In [1]: import numpy as np

In [2]: np.set_printoptions(suppress=True, linewidth=200)

In [3]: A = np.load("m.npy")

In [4]: A
Out[4]: 
array([[ 2,  0,  1,  0],
       [ 1,  2, -1,  2],
       [-1,  0,  0,  1],
       [ 0,  2, -1,  1]])

In [5]: A2 = np.linalg.inv(A)

In [6]: print(np.round(np.linalg.det(A) * A2, 3))
[[-0. -2.  2.  2.]
 [-2.  3. -1. -5.]
 [-4.  4. -4. -4.]
 [ 0. -2. -2.  2.]]

In [7]: A2
Out[7]: 
array([[ 0.  ,  0.5 , -0.5 , -0.5 ],
       [ 0.5 , -0.75,  0.25,  1.25],
       [ 1.  , -1.  ,  1.  ,  1.  ],
       [-0.  ,  0.5 ,  0.5 , -0.5 ]])

In [8]: np.allclose(A2, A.T)
Out[8]: False

In [9]: round(np.linalg.slogdet(A)[0], 3)
Out[9]: np.float64(-1.0)

In [10]: theta = np.radians(36)

In [11]: Rm = np.eye(4)

In [12]: Rm[1, 1] = Rm[2, 2] = np.cos(theta)

In [13]: Rm[1, 2], Rm[2, 1] = -np.sin(theta), np.sin(theta)

In [14]: Rm.round(3)
Out[14]: 
array([[ 1.   ,  0.   ,  0.   ,  0.   ],
       [ 0.   ,  0.809, -0.588,  0.   ],
       [ 0.   ,  0.588,  0.809,  0.   ],
       [ 0.   ,  0.   ,  0.   ,  1.   ]])

In [15]: A2 = A @ Rm.T

In [16]: A2.round(3)
Out[16]: 
array([[ 2.   , -0.588,  0.809,  0.   ],
       [ 1.   ,  2.206,  0.367,  2.   ],
       [-1.   ,  0.   ,  0.   ,  1.   ],
       [ 0.   ,  2.206,  0.367,  1.   ]])

In [17]: np.round(np.abs(A2 - A).max(axis=0), 3)
Out[17]: array([0.   , 0.588, 1.367, 0.   ])

In [18]: round(float(np.linalg.det(2 * A)), 3), round(np.linalg.det(A), 3)
Out[18]: (-64.0, np.float64(-4.0))

In [19]: np.kron(np.eye(2, dtype=int), A)
Out[19]: 
array([[ 2,  0,  1,  0,  0,  0,  0,  0],
       [ 1,  2, -1,  2,  0,  0,  0,  0],
       [-1,  0,  0,  1,  0,  0,  0,  0],
       [ 0,  2, -1,  1,  0,  0,  0,  0],
       [ 0,  0,  0,  0,  2,  0,  1,  0],
       [ 0,  0,  0,  0,  1,  2, -1,  2],
       [ 0,  0,  0,  0, -1,  0,  0,  1],
       [ 0,  0,  0,  0,  0,  2, -1,  1]])

In [20]: round(np.linalg.det(A.T), 3)
Out[20]: np.float64(-4.0)

In [21]: np.einsum("ii->", A)
Out[21]: np.int64(5)

In [22]: np.round(np.linalg.eigvals(A), 3)
Out[22]: array([ 3.438+0.j   ,  1.082+0.873j,  1.082-0.873j, -0.602+0.j   ])
